$ python3 -q
>>> import numpy as np
>>> from numpy import linalg as LA
>>> np.set_printoptions(precision=1, suppress=True, linewidth=200, legacy="1.25")
>>> J = np.load("x.npy")
>>> J
array([[0.3, 0. , 0.3, 0.3, 0. ],
       [0. , 0.7, 0.3, 0. , 0. ],
       [0. , 0.5, 0.5, 0. , 0. ],
       [0.5, 0. , 0. , 0.5, 0. ],
       [0. , 0. , 0. , 0. , 1. ]])
>>> J.sum(axis=1)
array([1., 1., 1., 1., 1.])
>>> J @ np.ones(5)
array([1., 1., 1., 1., 1.])
>>> LA.matrix_power(J, 2)
array([[0.3, 0.2, 0.3, 0.3, 0. ],
       [0. , 0.6, 0.4, 0. , 0. ],
       [0. , 0.6, 0.4, 0. , 0. ],
       [0.4, 0. , 0.2, 0.4, 0. ],
       [0. , 0. , 0. , 0. , 1. ]])
>>> pr = np.eye(5)[1]
>>> for _ in range(5):
...     pr = pr @ J
...     print(pr.round(1))
... 
[0.  0.7 0.3 0.  0. ]
[0.  0.6 0.4 0.  0. ]
[0.  0.6 0.4 0.  0. ]
[0.  0.6 0.4 0.  0. ]
[0.  0.6 0.4 0.  0. ]
>>> Uu, sigma, Vh = LA.svd(J)
>>> sigma.round(1) + 0
array([1. , 1. , 0.8, 0.3, 0. ])
>>> other = Uu[:, :4] @ np.diag(sigma[:4]) @ Vh[:4]
>>> round(np.abs(J - other).max(), 1)
0.0
>>> rng = np.random.default_rng(159587)
>>> z = rng.permutation(5)
>>> z
array([3, 4, 0, 1, 2])
>>> other = J[z][:, z]
>>> np.trace(other)
3.0
>>> np.sort(np.abs(LA.eigvals(other)))
array([0. , 0.2, 0.8, 1. , 1. ])
>>> np.diag(other)
array([0.5, 1. , 0.3, 0.7, 0.5])
>>> round(LA.det(other), 1), np.round(LA.det(J[z]), 1)
(0.0, 0.0)
>>> other = J / LA.norm(J, axis=1, keepdims=True)
>>> gram = other @ other.T
>>> np.argwhere(np.triu(np.abs(gram) > 0.95, 1))
array([], shape=(0, 2), dtype=int64)
>>> M = np.loadtxt("arr.csv", delimiter=",")
>>> M
array([[ 0.,  0.,  0.,  1.],
       [ 0.,  0., -2.,  0.],
       [ 1.,  0.,  0., -1.]])
>>> other = np.array([[-8, -8], [-1, -5]])
>>> basis = np.kron(other, M)
>>> basis.shape
(6, 8)
>>> LA.matrix_rank(basis)
6
>>> M.reshape(-1, 2)
array([[ 0.,  0.],
       [ 0.,  1.],
       [ 0.,  0.],
       [-2.,  0.],
       [ 1.,  0.],
       [ 0., -1.]])
>>> M.reshape(2, -1)
array([[ 0.,  0.,  0.,  1.,  0.,  0.],
       [-2.,  0.,  1.,  0.,  0., -1.]])
>>> blk = M.reshape(3, 2, -1)
>>> np.swapaxes(blk, 1, 2)[1]
array([[ 0., -2.],
       [ 0.,  0.]])
>>> blk.sum(axis=1)
array([[ 0.,  1.],
       [-2.,  0.],
       [ 1., -1.]])
>>> data = np.load("out6.npy")
>>> data
array([[ 2., -2., -2.],
       [-2.,  2.,  2.],
       [ 2., -2., -2.]])
>>> round(float(LA.det(data)), 1)
0.0
>>> np.trace(data)
2.0
>>> np.allclose(data @ data.T, data.T @ data)
False
>>> data @ data
array([[ 4., -4., -4.],
       [-4.,  4.,  4.],
       [ 4., -4., -4.]])
>>> np.allclose(data[:-1].T @ LA.lstsq(data[:-1].T, data[-1])[0], data[-1])
True
>>> data @ LA.pinv(data) @ data
array([[ 2., -2., -2.],
       [-2.,  2.,  2.],
       [ 2., -2., -2.]])
>>> A = np.array([[0, -16, 3], [16, 0, -4], [-3, 4, 0]])
>>> A
array([[  0, -16,   3],
       [ 16,   0,  -4],
       [ -3,   4,   0]])
>>> # antisymmetric, zero diagonal
>>> blk = np.stack([A, 5 * A, A[::-1]])
>>> (blk @ A.T).shape
(3, 3, 3)
>>> blk.sum(axis=0)
array([[ -3, -92,  18],
       [112,   0, -28],
       [-18,   8,   3]])
>>> LA.matrix_rank(blk)
array([2, 2, 2])
>>> LA.matrix_rank(blk.reshape(3, -1))
2
>>> LA.det(blk)
array([0., 0., 0.])
>>> Uu, sigma, Vh = LA.svd(A)
>>> evecs = Vh[:(sigma > 1e-8).sum()]
>>> vec = A[2] + 4 * A[0] + rng.integers(2) * np.eye(3)[1]
>>> vec
array([ -3., -59.,  12.])
>>> np.allclose(evecs.T @ evecs @ vec, vec)
False
>>> np.round(evecs.T @ evecs, 1) + 0
array([[ 0.9,  0. , -0.2],
       [ 0. ,  1. , -0.2],
       [-0.2, -0.2,  0.1]])
>>> np.diag(evecs.T @ evecs)
array([0.9, 1. , 0.1])
>>> np.round(LA.norm(vec - evecs.T @ evecs @ vec), 1)
0.2
>>> Uu, sigma, Vh = LA.svd(A)
>>> sigma.round(1) + 0
array([16.8, 16.8,  0. ])
>>> np.argmax(sigma[:-1] / (sigma[1:] + 1e-6)) + 1
2
>>> other = Uu[:, :2] @ np.diag(sigma[:2]) @ Vh[:2]
>>> round(float(LA.norm(A - other) / LA.norm(A)), 1)
0.0
>>> round(LA.norm(A - other, 2), 1), round(sigma[2], 1)
(0.0, 0.0)
>>> LA.matrix_rank(other)
2
>>> z = rng.permutation(3)
>>> z
array([1, 0, 2])
>>> other = A[z][:, z]
>>> np.round(np.sort(np.abs(LA.eigvals(other))), 1) + 0
array([ 0. , 16.8, 16.8])
>>> other
array([[  0,  16,  -4],
       [-16,   0,   3],
       [  4,  -3,   0]])
>>> round(LA.det(other.T), 1)
0.0
>>> np.round(LA.eigvals(other), 1) + 0
array([0.+16.8j, 0.-16.8j, 0. +0.j ])
>>> np.einsum("ij,ji->", other, other)
-562
>>> W0 = np.arange(20).reshape(4, 5) + 4
>>> W0
array([[ 4,  5,  6,  7,  8],
       [ 9, 10, 11, 12, 13],
       [14, 15, 16, 17, 18],
       [19, 20, 21, 22, 23]])
>>> np.kron(np.eye(2, dtype=int), data)
array([[ 2., -2., -2.,  0., -0., -0.],
       [-2.,  2.,  2., -0.,  0.,  0.],
       [ 2., -2., -2.,  0., -0., -0.],
       [ 0., -0., -0.,  2., -2., -2.],
       [-0.,  0.,  0., -2.,  2.,  2.],
       [ 0., -0., -0.,  2., -2., -2.]])
>>> round(LA.det(data[::-1]), 1)
0.0
>>> np.round(np.poly(data), 1) + 0
array([ 1., -2.,  0.,  0.])
>>> np.einsum("ii->", data)
2.0
>>> np.round(LA.eigvals(data), 1) + 0
array([2., 0., 0.])
>>> Uu, sigma, Vh = LA.svd(data)
>>> np.argmax(sigma[:-1] / (sigma[1:] + 1e-6)) + 1
1
>>> other = Uu[:, :1] @ np.diag(sigma[:1]) @ Vh[:1]
>>> LA.matrix_rank(other)
1
>>> mat = np.load("run9.npy")
>>> mat.round(1) + 0
array([[-5.9, -3.3,  3.3,  6.9],
       [-2.1, -0.7,  0.7,  3.1],
       [ 1.6,  1.7, -1.7, -0.6],
       [-3.2, -1.4,  1.4,  4.2],
       [ 2.2,  2.1, -2.1, -1.2],
       [-3.5, -1.6,  1.6,  4.5],
       [-3.2, -1.5,  1.5,  4.2],
       [-4.1, -2.1,  2.1,  5.1],
       [ 0.2,  0.8, -0.8,  0.8],
       [ 5.2,  4.1, -4.1, -4.2],
       [-0.2,  0.6, -0.6,  1.2],
       [-4.2, -2.2,  2.2,  5.2],
       [-5.7, -3.2,  3.2,  6.7],
       [ 1.1,  1.4, -1.4, -0.1],
       [-1.4, -0.3,  0.3,  2.4],
       [-2.7, -1.1,  1.1,  3.7],
       [ 1.8,  1.9, -1.9, -0.8],
       [ 1. ,  1.3, -1.3,  0. ],
       [ 1.2,  1.4, -1.4, -0.2],
       [-0.6,  0.3, -0.3,  1.6],
       [-2.5, -1. ,  1. ,  3.5],
       [-3.7, -1.8,  1.8,  4.7],
       [-2.3, -0.9,  0.9,  3.3],
       [ 5.7,  4.4, -4.4, -4.7],
       [ 1.5,  1.7, -1.7, -0.5],
       [ 3.6,  3.1, -3.1, -2.6]])
>>> gram = np.cov(mat, rowvar=False)
>>> np.round(np.median(mat, axis=0), 1) + 0
array([-1.,  0.,  0.,  2.])
>>> mat.std(axis=0)
array([3.1, 2.1, 2.1, 3.1])
>>> np.corrcoef(mat.T)
array([[ 1.,  1., -1., -1.],
       [ 1.,  1., -1., -1.],
       [-1., -1.,  1.,  1.],
       [-1., -1.,  1.,  1.]])
>>> np.corrcoef(mat[:, 1], mat[:, 2])[0, 1]
-1.0
>>> np.polyfit(mat[:, 1], mat[:, 2], 1)
array([-1.,  0.])
>>> W1 = np.array([[6, 9, 1, 6], [1, 6, 1, 7], [3, 1, 9, 9], [9, 6, 2, 1]])
>>> c = np.array([-3, 1, 0, 3])
>>> H = np.maximum(mat @ W1 + c, 0)
>>> LA.matrix_rank(H)
4
>>> basis = np.array([[-1, 0, -3], [-3, 2, -1], [2, 2, 2], [-2, -3, 2]])
>>> (H @ basis).round(6).argmax(axis=1)
array([1, 1, 1, 1, 1, 1, 1, 1, 1, 1, 1, 1, 1, 1, 1, 1, 1, 1, 1, 1, 1, 1, 1, 1, 1, 1])
>>> rank = LA.matrix_rank(mat)
>>> rank
2
>>> null = LA.svd(mat)[2][rank:].T
>>> [int(LA.matrix_rank(mat[:, :j + 1])) for j in range(4)]
[1, 2, 2, 2]
>>> [int(LA.matrix_rank(mat[:i])) for i in range(1, len(mat) + 1)]
[1, 2, 2, 2, 2, 2, 2, 2, 2, 2, 2, 2, 2, 2, 2, 2, 2, 2, 2, 2, 2, 2, 2, 2, 2, 2]
>>> LA.matrix_rank(mat.T @ mat), LA.matrix_rank(mat @ mat.T)
(2, 2)
>>> [int(LA.matrix_rank(np.delete(mat, i, axis=0))) for i in range(26)]
[2, 2, 2, 2, 2, 2, 2, 2, 2, 2, 2, 2, 2, 2, 2, 2, 2, 2, 2, 2, 2, 2, 2, 2, 2, 2]
>>> null.shape
(4, 2)
>>> np.allclose(mat @ null, 0)
True
>>> basis = mat[[2, 20]].astype(float)
>>> for _ in range(7):
...     z = LA.norm(mat[:, None] - basis, axis=-1).argmin(axis=1)
...     basis = np.array([mat[z == j].mean(axis=0) for j in range(2)])
... 
>>> z
array([1, 1, 0, 1, 0, 1, 1, 1, 0, 0, 0, 1, 1, 0, 1, 1, 0, 0, 0, 0, 1, 1, 1, 0, 0, 0])
>>> basis
array([[ 1.9,  1.9, -1.9, -0.9],
       [-3.4, -1.6,  1.6,  4.4]])
>>> np.bincount(z)
array([13, 13])
>>> gram = mat.T @ mat
>>> np.round(np.trace(gram), 1), np.round((mat ** 2).sum(), 1)
(811.3, 811.3)
>>> np.diag(gram)
array([262.3, 110.1, 110.1, 328.7])
>>> LA.matrix_rank(gram)
2
>>> (mat @ mat.T).shape
(26, 26)
>>> E = 3 * np.eye(3) + np.eye(3, k=1)
>>> E
array([[3., 1., 0.],
       [0., 3., 1.],
       [0., 0., 3.]])
>>> z = rng.permutation(3)
>>> z
array([1, 0, 2])
>>> other = E[z][:, z]
>>> np.sort(np.abs(LA.eigvals(other)))
array([3., 3., 3.])
>>> np.diag(other)
array([3., 3., 3.])
>>> np.allclose(other, E)
False
>>> hat = np.triu(np.array([[0, 1, 3], [0, 0, 1], [-1, -3, 3]]), 1) + np.eye(3)
>>> other = hat @ E @ LA.inv(hat)
>>> np.poly(other)
array([  1.,  -9.,  27., -27.])
>>> hat @ E - E @ hat
array([[0., 0., 0.],
       [0., 0., 0.],
       [0., 0., 0.]])
>>> gram = E.T @ E
>>> LA.eigvalsh(gram)[::-1]
array([14. ,  9.5,  5.5])
>>> LA.svd(E, compute_uv=False) ** 2
array([14. ,  9.5,  5.5])
>>> np.allclose(gram, gram.T)
True
>>> (E @ E.T).shape
(3, 3)
>>> LA.matrix_rank(gram)
3
